% ipython --no-banner

In [1]: import numpy as np

In [2]: from numpy import linalg as LA

In [3]: np.set_printoptions(suppress=True, linewidth=200)

In [4]: mat = np.load("a.npy")

In [5]: mat.round(1)
Out[5]: 
array([[0.4, 0. , 0.3, 0.3],
       [0.4, 0.2, 0.2, 0.2],
       [0.2, 0.2, 0.3, 0.3],
       [0.2, 0.2, 0.1, 0.4]])

In [6]: rng = np.random.default_rng(19598)

In [7]: lab = rng.permutation(4)

In [8]: lab
Out[8]: array([0, 1, 3, 2])

In [9]: M2 = mat[lab][:, lab]

In [10]: np.round(np.sort(np.abs(LA.eigvals(M2))), 1)
Out[10]: array([0.1, 0.2, 0.2, 1. ])

In [11]: round(LA.det(M2), 1), round(LA.det(mat[lab]), 1)
Out[11]: (np.float64(0.0), np.float64(-0.0))

In [12]: np.allclose(M2, mat)
Out[12]: False

In [13]: M2.round(1)
Out[13]: 
array([[0.4, 0. , 0.3, 0.3],
       [0.4, 0.2, 0.2, 0.2],
       [0.2, 0.2, 0.4, 0.1],
       [0.2, 0.2, 0.3, 0.3]])

In [14]: round(np.trace(M2), 1)
Out[14]: np.float64(1.3)

In [15]: W = np.array([[8, 5, -7], [-1, -7, -7], [1, -8, 6], [4, 3, 4]])

In [16]: b = np.array([3, 0, 0])

In [17]: H = np.maximum(mat @ W + b, 0)

In [18]: (H > 0).astype(int)
Out[18]: 
array([[1, 1, 0],
       [1, 0, 0],
       [1, 0, 1],
       [1, 0, 0]])

In [19]: H.round(1)
Out[19]: 
array([[7.9, 0.7, 0. ],
       [7. , 0. , 0. ],
       [5.8, 0. , 1. ],
       [6.4, 0. , 0. ]])

In [20]: C = np.array([[2, 3], [2, 1], [3, 0]])

In [21]: (H @ C).round(6).argmax(axis=1)
Out[21]: array([1, 1, 1, 1])

In [22]: M2 = LA.inv(mat)

In [23]: (np.abs(M2) > 1e-9).astype(int)
Out[23]: 
array([[1, 1, 1, 0],
       [1, 1, 1, 0],
       [1, 1, 1, 1],
       [1, 1, 1, 1]])

In [24]: np.round(LA.det(mat) * M2, 1) + 0
Out[24]: 
array([[0., 0., 0., 0.],
       [0., 0., 0., 0.],
       [0., 0., 0., 0.],
       [0., 0., 0., 0.]])

In [25]: round(float(LA.slogdet(mat)[0]), 1)
Out[25]: 1.0

In [26]: x0 = np.array([2, 0, 0, 0])

In [27]: h1 = np.maximum(mat @ x0, 0)

In [28]: np.round(np.maximum(mat @ (3 * x0), 0), 1)
Out[28]: array([2.6, 2.4, 1. , 1.5])

In [29]: np.round(mat * (h1 > 1e-9)[:, None], 1)
Out[29]: 
array([[0.4, 0. , 0.3, 0.3],
       [0.4, 0.2, 0.2, 0.2],
       [0.2, 0.2, 0.3, 0.3],
       [0.2, 0.2, 0.1, 0.4]])

In [30]: h1.round(1)
Out[30]: array([0.9, 0.8, 0.3, 0.5])

In [31]: np.round(np.tanh(mat @ x0), 1)
Out[31]: array([0.7, 0.7, 0.3, 0.5])

In [32]: K = np.load("x.npy")

In [33]: K
Out[33]: 
array([[19,  0, -1, -2],
       [ 0, 14,  2,  8],
       [-1,  2,  9, -2],
       [-2,  8, -2,  6]])

In [34]: rank = LA.matrix_rank(K)

In [35]: rank
Out[35]: np.int64(3)

In [36]: N = LA.svd(K)[2][rank:].T

In [37]: np.allclose(K @ N, 0)
Out[37]: True

In [38]: [int(LA.matrix_rank(np.delete(K, i, axis=0))) for i in range(4)]
Out[38]: [3, 3, 3, 3]

In [39]: np.round(N[:, 0] / N[np.abs(N[:, 0]).round(6).argmax(), 0], 1)
Out[39]: array([ 0.1, -0.6,  0.4,  1. ])

In [40]: th = np.radians(15)

In [41]: r_ = np.eye(4)

In [42]: r_[1, 1] = r_[3, 3] = np.cos(th)

In [43]: r_[1, 3], r_[3, 1] = -np.sin(th), np.sin(th)

In [44]: r_.round(1)
Out[44]: 
array([[ 1. ,  0. ,  0. ,  0. ],
       [ 0. ,  1. ,  0. , -0.3],
       [ 0. ,  0. ,  1. ,  0. ],
       [ 0. ,  0.3,  0. ,  1. ]])

In [45]: M2 = K @ r_.T

In [46]: M2.round(1)
Out[46]: 
array([[19. ,  0.5, -1. , -1.9],
       [ 0. , 11.5,  2. , 11.4],
       [-1. ,  2.4,  9. , -1.4],
       [-2. ,  6.2, -2. ,  7.9]])

In [47]: np.round(LA.svd(K, compute_uv=False), 1) + 0, np.round(LA.svd(M2, compute_uv=False), 1) + 0
Out[47]: (array([20.2, 18. ,  9.8,  0. ]), array([20.2, 18. ,  9.8,  0. ]))

In [48]: np.round(np.abs(M2 - K).max(axis=0), 1)
Out[48]: array([0. , 2.5, 0. , 3.4])

In [49]: F = np.loadtxt("layer3.csv", delimiter=",")

In [50]: F.round(1)
Out[50]: 
array([[-2.5, -0.6],
       [ 1.5, -1. ],
       [-0.1,  2.4],
       [ 0.6,  0.4]])

In [51]: O = mat.astype(float).copy()

In [52]: for j in range(4):
    ...:     O[:, j] -= O[:, :j] @ (O[:, :j].T @ O[:, j])
    ...:     O[:, j] /= LA.norm(O[:, j])
    ...: 

In [53]: np.round(O.T @ O, 1) + 0
Out[53]: 
array([[1., 0., 0., 0.],
       [0., 1., 0., 0.],
       [0., 0., 1., 0.],
       [0., 0., 0., 1.]])

In [54]: np.round(O.T @ mat, 1) + 0
Out[54]: 
array([[0.7, 0.3, 0.4, 0.5],
       [0. , 0.3, 0.1, 0.2],
       [0. , 0. , 0.2, 0.1],
       [0. , 0. , 0. , 0.2]])

In [55]: O.round(1)
Out[55]: 
array([[ 0.7, -0.7,  0.2,  0.3],
       [ 0.6,  0.2, -0.3, -0.7],
       [ 0.3,  0.4,  0.9, -0.1],
       [ 0.4,  0.6, -0.3,  0.6]])

In [56]: M2 = np.c_[F[:, :1] @ np.array([[3]]), np.array([2, 0, 1, 2])]

In [57]: M2.round(1)
Out[57]: 
array([[-7.6,  2. ],
       [ 4.4,  0. ],
       [-0.3,  1. ],
       [ 1.8,  2. ]])

In [58]: LA.matrix_rank(M2)
Out[58]: np.int64(2)
